% python3 -q
>>> import numpy as np
>>> from numpy import linalg as LA
>>> np.set_printoptions(precision=3, suppress=True, linewidth=120, sign=" ")
>>> W0 = np.arange(9).reshape(3, 3) + 4
>>> print(W0)
[[  4   5   6]
 [  7   8   9]
 [ 10  11  12]]
>>> left, sv, VT = LA.svd(W0)
>>> V = VT[:(sv > 1e-8).sum()]
>>> rng = np.random.default_rng(349)
>>> vec = W0[0] + -3 * W0[1] + rng.integers(2) * np.eye(3)[2]
>>> vec
array([-17., -19., -20.])
>>> V.T @ V
array([[ 0.833,  0.333, -0.167],
       [ 0.333,  0.333,  0.333],
       [-0.167,  0.333,  0.833]])
>>> LA.matrix_rank(np.vstack([W0, vec]))
np.int64(3)
>>> np.round(np.sort(np.abs(LA.eigvals(W0))), 3) + 0
array([  0.   ,   0.728,  24.728])
>>> LA.matrix_power(W0, 4)
array([[  67662,   77004,   86346],
       [ 106380,  121068,  135756],
       [ 145098,  165132,  185166]])
>>> print(W0 @ W0)
[[ 111  126  141]
 [ 174  198  222]
 [ 237  270  303]]
>>> np.allclose(W0 @ W0.T, W0.T @ W0)
False
>>> np.round(LA.eigvals(W0), 3) + 0
array([24.728, -0.728,  0.   ])
>>> np.einsum("ii->", W0)
np.int64(24)
>>> left, sv, VT = LA.svd(W0)
>>> np.argmax(sv[:-1] / (sv[1:] + 1e-6)) + 1
np.int64(2)
>>> B = left[:, :2] @ np.diag(sv[:2]) @ VT[:2]
>>> np.round(np.abs(W0 - B).max(), 3)
np.float64(0.0)
>>> round(float(LA.norm(W0 - B, 2)), 3), round(float(sv[2]), 3)
(0.0, 0.0)
>>> B
array([[  4.,   5.,   6.],
       [  7.,   8.,   9.],
       [ 10.,  11.,  12.]])
>>> round(float(LA.norm(W0 - B) / LA.norm(W0)), 3)
0.0
>>> K = np.load("w.npy")
>>> K
array([[ 2.689, -1.2  ,  0.197],
       [-1.2  , -1.713,  0.09 ],
       [ 0.197,  0.09 , -2.976]])
>>> np.all(LA.eigvalsh(K) > 0)
np.False_
>>> [round(float(LA.det(K[:i, :i])), 2) + 0 for i in range(1, 4)]
[2.69, -6.05, 18.0]
>>> ev, V = LA.eigh(K)
>>> vec = np.array([1, 3, 3])
>>> vec @ K @ vec
np.float64(-43.91)
>>> print(LA.eigvalsh(K[1:, 1:]))
[-2.982 -1.707]
>>> (np.sign(V[:, -1].round(6)) == np.sign(V[0, -1].round(6))).astype(int)
array([ 1,  0,  1])
>>> np.abs(K).sum(axis=1).max(), round(float(np.abs(ev).max()), 3)
(np.float64(4.086), 3.0)
>>> ev, V = LA.eigh(K)
>>> ev.sum(), np.trace(K)
(np.float64(-2.0), np.float64(-2.0))
>>> ev
array([-3., -2.,  3.])
>>> np.round(V.T @ V, 3) + 0
array([[ 1.,  0.,  0.],
       [ 0.,  1.,  0.],
       [ 0.,  0.,  1.]])
>>> np.round(V.T @ K @ V, 3) + 0
array([[-3.,  0.,  0.],
       [ 0., -2.,  0.],
       [ 0.,  0.,  3.]])
>>> np.abs(V[:, -1])
array([ 0.969,  0.246,  0.028])
>>> vec = np.array([3, 1, 2])
>>> K @ vec
array([ 7.261, -5.133, -5.271])
>>> K @ np.eye(3)[0]
array([ 2.689, -1.2  ,  0.197])
>>> K @ (2 * vec)
array([ 14.522, -10.266, -10.542])
>>> LA.norm(K @ vec) <= LA.norm(K, 2) * LA.norm(vec) + 1e-9
np.True_
>>> data = np.load("case10.npy")
>>> print(data)
[[ 7 -8  8]
 [ 0  6  4]
 [ 0  0 -4]]
>>> print(np.allclose(data @ data.T, data.T @ data))
False
>>> np.trace(data)
np.int64(9)
>>> round(float(LA.det(data)), 3)
-168.0
>>> print(round(float(LA.det(data[::-1])), 3))
168.0
>>> np.einsum("ii->", data)
np.int64(9)
>>> round(float(LA.eigvals(data).sum().real), 3)
9.0
>>> ev, V = LA.eig(data)
>>> print(np.sort(LA.eigvals(data @ data)))
[ 16.  36.  49.]
>>> data @ V[:, 0] - ev[0] * V[:, 0]
array([ 0.,  0.,  0.])
>>> ev
array([ 7.,  6., -4.])
>>> np.sort(LA.eigvals(data.T))
array([-4.,  6.,  7.])
>>> u, g = data[1], data[2]
>>> print(u @ u)
52
>>> p = (u @ g) / (u @ u) * u
>>> LA.matrix_rank(np.outer(u, g))
np.int64(1)
>>> round(float(LA.norm(u + g) ** 2 + LA.norm(u - g) ** 2), 3)
136.0
>>> np.outer(u, g)
array([[  0,   0,   0],
       [  0,   0, -24],
       [  0,   0, -16]])
>>> X = np.loadtxt("test4.csv", delimiter=",")
>>> X
array([[-2.9,  5. ,  4. ],
       [-2. ,  0.1,  0. ],
       [-3. ,  5. ,  4.1]])
>>> vec = np.array([-1, 1, -3])
>>> (X * vec).sum(axis=1)
array([-4.1,  2.1, -4.3])
>>> X @ np.ones(3)
array([ 6.1, -1.9,  6.1])
>>> LA.norm(X @ vec) <= LA.norm(X, 2) * LA.norm(vec) + 1e-9
np.True_
>>> X * vec
array([[  2.9,   5. , -12. ],
       [  2. ,   0.1,  -0. ],
       [  3. ,   5. , -12.3]])
>>> X @ vec
array([-4.1,  2.1, -4.3])
>>> X - X[0]
array([[ 0. ,  0. ,  0. ],
       [ 0.9, -4.9, -4. ],
       [-0.1,  0. ,  0.1]])
>>> np.abs(X).max()
np.float64(5.0)
>>> round(LA.norm(X), 3)
np.float64(10.209)
>>> X.shape
(3, 3)
>>> np.diff(X, axis=0)
array([[ 0.9, -4.9, -4. ],
       [-1. ,  4.9,  4.1]])
>>> np.argsort(-LA.norm(X, axis=0).round(6), kind="stable")[:3]
array([ 1,  2,  0])
>>> round(float(LA.norm(X, 2) / LA.norm(X)), 3)
0.985
>>> LA.matrix_rank(X, rtol=0.1)
np.int64(2)
>>> np.abs(LA.svd(X)[2][-1])
array([ 0.031,  0.64 ,  0.768])
>>> round(np.log10(LA.cond(X)))
2
>>> print(LA.eigvals(X))
[ 0.6+3.122j  0.6-3.122j  0.1+0.j   ]
>>> round(LA.det(2 * X), 3), round(float(LA.det(X)), 3)
(np.float64(8.088), 1.011)
>>> round(float(LA.det(X[::-1])), 3)
-1.011
>>> print(round(float(np.einsum("ii->", X)), 3))
1.3
>>> A = np.load("a.npy")
>>> print(A)
[[ 1  3  0  0]
 [ 1  0  0  0]
 [ 0  0  1  3]
 [ 0  0  1  0]]
>>> ev, V = LA.eig(A)
>>> ev
array([ 2.303, -1.303,  2.303, -1.303])
>>> np.sort(LA.eigvals(LA.inv(A)))
array([-0.768, -0.768,  0.434,  0.434])
>>> print(np.round(A @ V[:, 0] - ev[0] * V[:, 0], 3) + 0)
[ 0.  0.  0.  0.]
>>> np.sort(LA.eigvals(A.T))
array([-1.303, -1.303,  2.303,  2.303])
>>> np.prod(ev)
np.float64(9.0)
>>> np.sort(LA.eigvals(A @ A))
array([ 1.697,  1.697,  5.303,  5.303])
>>> Q, V = LA.qr(A[:, :1])[0], LA.qr(A[:, 1:])[0]
>>> sv = LA.svd(Q.T @ V, compute_uv=False)
>>> (sv > 0.9).sum()
np.int64(0)
>>> sv
array([ 0.707])
>>> F = np.load("data.npy")
>>> F
array([[ 5.663,  7.428,  6.329],
       [ 6.844,  7.284,  5.903],
       [ 5.626,  7.208,  6.015],
       [ 6.343,  6.945,  6.203],
       [ 6.384,  7.388,  5.597],
       [ 5.922,  7.072,  6.295],
       [ 7.714,  1.879,  1.706],
       [ 7.641,  2.138,  1.315],
       [ 8.16 ,  1.827,  1.101],
       [ 8.238,  2.268,  1.132],
       [ 7.769,  2.462,  0.788],
       [ 7.673,  2.537,  0.721]])
>>> Xs = (F - F.mean(axis=0)) / F.std(axis=0)
>>> Xs.std(axis=0)
array([ 1.,  1.,  1.])
>>> b = LA.lstsq(np.delete(Xs, 2, axis=1), Xs[:, 2])[0]
>>> np.abs(b).argmax()
np.int64(1)
>>> u = np.array([3, -3, -3, -3])
>>> B = A + np.outer(u, np.eye(4)[3])
>>> LA.matrix_rank(LA.inv(B) - LA.inv(A), tol=1e-8)
np.int64(1)
>>> print(B)
[[ 1.  3.  0.  3.]
 [ 1.  0.  0. -3.]
 [ 0.  0.  1.  0.]
 [ 0.  0.  1. -3.]]
>>> vec = np.array([3, 3, 5])
>>> target = F @ vec
>>> np.round(LA.pinv(F) @ F, 3) + 0
array([[ 1.,  0.,  0.],
       [ 0.,  1.,  0.],
       [ 0.,  0.,  1.]])
>>> LA.lstsq(F, target)[0]
array([ 3.,  3.,  5.])
>>> LA.solve(F.T @ F, F.T @ target)
array([ 3.,  3.,  5.])
>>> target = target + 0.02 * rng.normal(size=12)
>>> print(target)
[ 70.934  71.893  68.591  70.871  69.308  70.435  37.349  35.914  35.444  37.189  34.639  34.269]
>>> b, *_ = LA.lstsq(F, target)
>>> np.round(F.T @ (target - F @ b), 3) + 0
array([ 0.,  0.,  0.])
>>> b.round()
array([ 3.,  3.,  5.])
>>> [round(float(LA.norm(LA.solve(F.T @ F + lam * np.eye(3), F.T @ target))), 2) for lam in (0, 1, 10, 100)]
[6.55, 6.37, 6.2, 5.54]
>>> hat = F @ LA.solve(F.T @ F, F.T)
>>> np.diag(hat)
array([ 0.19 ,  0.164,  0.176,  0.232,  0.295,  0.22 ,  0.442,  0.168,  0.24 ,  0.183,  0.307,  0.383])
>>> print(hat @ F[:, 1])
[ 7.428  7.284  7.208  6.945  7.388  7.072  1.879  2.138  1.827  2.268  2.462  2.537]
>>> mat = np.loadtxt("dump.csv", delimiter=",")
>>> mat
array([[ 6., -3.,  0.],
       [ 1.,  7., -3.],
       [-3.,  1.,  6.]])
>>> u = np.array([0, -1, -1])
>>> B = mat + np.outer(u, np.eye(3)[0])
>>> print(LA.matrix_rank(LA.inv(B) - LA.inv(mat), tol=1e-8))
1
>>> LA.matrix_rank(B - mat)
np.int64(1)
>>> np.round(LA.det(B) / LA.det(mat), 3), np.round(1 + LA.solve(mat, u)[0], 3)
(np.float64(0.897), np.float64(0.897))
>>> B
array([[ 6., -3.,  0.],
       [ 0.,  7., -3.],
       [-4.,  1.,  6.]])
>>> mat - mat[0]
array([[ 0.,  0.,  0.],
       [-5., 10., -3.],
       [-9.,  4.,  6.]])
>>> mat.sum(axis=0)
array([ 4.,  5.,  3.])
>>> print(mat.sum(axis=1))
[ 3.  5.  4.]
>>> mat.mean(axis=0)
array([ 1.333,  1.667,  1.   ])
>>> blk = np.stack([mat, 5 * mat, mat[::-1]])
>>> blk.sum(axis=0)
array([[ 33., -17.,   6.],
       [  7.,  49., -21.],
       [-12.,   3.,  36.]])
>>> np.einsum("bij,cij->bc", blk, blk)
array([[  150.,   750.,    17.],
       [  750.,  3750.,    85.],
       [   17.,    85.,   150.]])
>>> LA.matrix_rank(blk)
array([ 3,  3,  3])
>>> (blk @ mat.T).shape
(3, 3, 3)
>>> m1 = np.load("block9.npy")
>>> m1
array([[ 1.   ,  0.7  ,  0.49 ,  0.343],
       [ 0.7  ,  1.   ,  0.7  ,  0.49 ],
       [ 0.49 ,  0.7  ,  1.   ,  0.7  ],
       [ 0.343,  0.49 ,  0.7  ,  1.   ]])
>>> B = m1 / np.sqrt((m1 ** 2).mean(axis=1, keepdims=True))
>>> m1 - m1.mean(axis=1, keepdims=True)
array([[ 0.367,  0.067, -0.143, -0.29 ],
       [-0.022,  0.278, -0.022, -0.232],
       [-0.232, -0.022,  0.278, -0.022],
       [-0.29 , -0.143,  0.067,  0.367]])
>>> B[0]
array([ 1.471,  1.03 ,  0.721,  0.505])
>>> print(LA.norm(B, axis=1))
[ 2.  2.  2.  2.]
>>> LA.matrix_rank(m1 - m1.mean(axis=1, keepdims=True))
np.int64(3)
>>> B = m1 + rng.integers(-2, 3, (4, 1)) @ rng.integers(-2, 3, (1, 4))
>>> print(B)
[[ 0.    -0.3   -1.51  -1.657]
 [-0.3    0.    -1.3   -1.51 ]
 [ 1.49   1.7    3.     2.7  ]
 [ 1.343  1.49   2.7    3.   ]]
>>> np.abs(B - m1).sum(axis=1)
array([ 6.,  6.,  6.,  6.])
>>> np.round(LA.svd(B - m1, compute_uv=False), 3) + 0
array([ 6.325,  0.   ,  0.   ,  0.   ])
>>> LA.matrix_rank(B - m1, tol=1e-8)
np.int64(1)
